>>> import numpy as np
>>> np.set_printoptions(precision=2, suppress=True, linewidth=160)
>>> def tidy(a):
...     return np.round(a, 2) + 0
... 
>>> feats = np.loadtxt("case7.csv", delimiter=",")
>>> tidy(feats)
array([[0.3 , 0.18, 0.42, 0.06],
       [0.18, 0.11, 0.25, 0.04],
       [0.42, 0.25, 0.58, 0.08],
       [0.06, 0.04, 0.08, 0.01]])
>>> vals, vecs = np.linalg.eigh(feats)
>>> vec = np.array([2, 1, 3, 1])
>>> tidy(vecs * np.abs(vals) @ vecs.T)
array([[0.3 , 0.18, 0.42, 0.06],
       [0.18, 0.11, 0.25, 0.04],
       [0.42, 0.25, 0.58, 0.08],
       [0.06, 0.04, 0.08, 0.01]])
>>> tidy(np.abs(feats).sum(axis=1).max()), np.abs(vals).max()
(np.float64(1.33), np.float64(1.0))
>>> tidy(vec @ feats @ vec)
np.float64(14.58)
>>> tidy(np.linalg.eigvalsh(feats[1:, 1:]))
array([0. , 0. , 0.7])
>>> tidy(vecs * np.maximum(vals, 0) @ vecs.T)
array([[0.3 , 0.18, 0.42, 0.06],
       [0.18, 0.11, 0.25, 0.04],
       [0.42, 0.25, 0.58, 0.08],
       [0.06, 0.04, 0.08, 0.01]])
>>> tidy(vec @ feats @ vec / (vec @ vec)), tidy(vals[0]), vals[-1]
(np.float64(0.97), np.float64(0.0), np.float64(1.0))
>>> t = np.deg2rad(120)
>>> mat = np.eye(4)
>>> mat[np.ix_([1, 2], [1, 2])] = [[np.cos(t), -np.sin(t)], [np.sin(t), np.cos(t)]]
>>> tidy(mat)
array([[ 1.  ,  0.  ,  0.  ,  0.  ],
       [ 0.  , -0.5 , -0.87,  0.  ],
       [ 0.  ,  0.87, -0.5 ,  0.  ],
       [ 0.  ,  0.  ,  0.  ,  1.  ]])
>>> q, r_ = np.linalg.qr(mat)
>>> q.shape, r_.shape
((4, 4), (4, 4))
>>> tidy(np.trace(q @ q.T))
np.float64(4.0)
>>> tidy(np.sort(np.abs(np.linalg.eigvals(mat))))
array([1., 1., 1., 1.])
>>> np.allclose(mat @ mat.T, mat.T @ mat)
True
>>> tidy((mat - mat.T) / 2)
array([[ 0.  ,  0.  ,  0.  ,  0.  ],
       [ 0.  ,  0.  , -0.87,  0.  ],
       [ 0.  ,  0.87,  0.  ,  0.  ],
       [ 0.  ,  0.  ,  0.  ,  0.  ]])
>>> tidy(mat @ mat)
array([[ 1.  ,  0.  ,  0.  ,  0.  ],
       [ 0.  , -0.5 ,  0.87,  0.  ],
       [ 0.  , -0.87, -0.5 ,  0.  ],
       [ 0.  ,  0.  ,  0.  ,  1.  ]])
>>> np.allclose(mat, mat.T)
False
>>> tidy(np.linalg.matrix_power(mat, 4))
array([[ 1.  ,  0.  ,  0.  ,  0.  ],
       [ 0.  , -0.5 , -0.87,  0.  ],
       [ 0.  ,  0.87, -0.5 ,  0.  ],
       [ 0.  ,  0.  ,  0.  ,  1.  ]])
>>> vec = np.array([1, -5, -2, -1])
>>> np.linalg.norm(mat @ vec) <= np.linalg.norm(mat, 2) * np.linalg.norm(vec) + 1e-9
np.True_
>>> tidy(mat @ (2 * vec))
array([ 2.  ,  8.46, -6.66, -2.  ])
>>> tidy(mat @ np.ones(4))
array([ 1.  , -1.37,  0.37,  1.  ])
>>> (mat @ vec).argmax()
np.int64(1)
>>> vals, vecs = np.linalg.eigh(feats)
>>> tidy(np.linalg.eigvalsh(feats @ feats))
array([0., 0., 0., 1.])
>>> tidy(vals.sum()), np.trace(feats)
(np.float64(1.0), np.float64(1.0))
>>> tidy(np.linalg.eigvalsh(feats + 5 * np.eye(4)))
array([5., 5., 5., 6.])
>>> tidy(vecs.T @ vecs)
array([[1., 0., 0., 0.],
       [0., 1., 0., 0.],
       [0., 0., 1., 0.],
       [0., 0., 0., 1.]])
>>> tidy(vals)
array([0., 0., 0., 1.])
>>> tidy(np.abs(vecs[:, -1]))
array([0.55, 0.33, 0.76, 0.11])
>>> tidy(vecs @ np.diag(vals) @ vecs.T)
array([[0.3 , 0.18, 0.42, 0.06],
       [0.18, 0.11, 0.25, 0.04],
       [0.42, 0.25, 0.58, 0.08],
       [0.06, 0.04, 0.08, 0.01]])
>>> tidy(np.linalg.svd(feats, compute_uv=False))
array([1., 0., 0., 0.])
>>> vec = np.array([1, -2, 3, 1])
>>> tidy(np.sort(np.abs(np.degrees(np.angle(np.linalg.eigvals(mat))))))
array([  0.,   0., 120., 120.])
>>> 4 - np.linalg.matrix_rank(mat - np.eye(4), tol=1e-8)
np.int64(2)
>>> tidy(np.linalg.inv(mat))
array([[ 1.  ,  0.  ,  0.  ,  0.  ],
       [ 0.  , -0.5 ,  0.87,  0.  ],
       [ 0.  , -0.87, -0.5 ,  0.  ],
       [ 0.  ,  0.  ,  0.  ,  1.  ]])
>>> tidy(np.abs(np.linalg.eigvals(mat)))
array([1., 1., 1., 1.])
>>> tidy(np.linalg.norm(vec)), tidy(np.linalg.norm(mat @ vec))
(np.float64(3.87), np.float64(3.87))
>>> J = np.array([[0, 2, 1, -1], [-1, 1, -2, -1]])
>>> J[1] = J[0]
>>> J
array([[ 0,  2,  1, -1],
       [ 0,  2,  1, -1]])
>>> # row 1 repeats row 0
>>> Y = J / np.linalg.norm(J, axis=1, keepdims=True)
>>> C2 = Y @ Y.T
>>> tidy(C2)
array([[1., 1.],
       [1., 1.]])
>>> (C2 - 2 * np.eye(2)).round(6).argmax(axis=1)
array([1, 0])
>>> tidy(C2[0])
array([1., 1.])
>>> (np.abs(C2) > 0.9).astype(int)
array([[1, 1],
       [1, 1]])
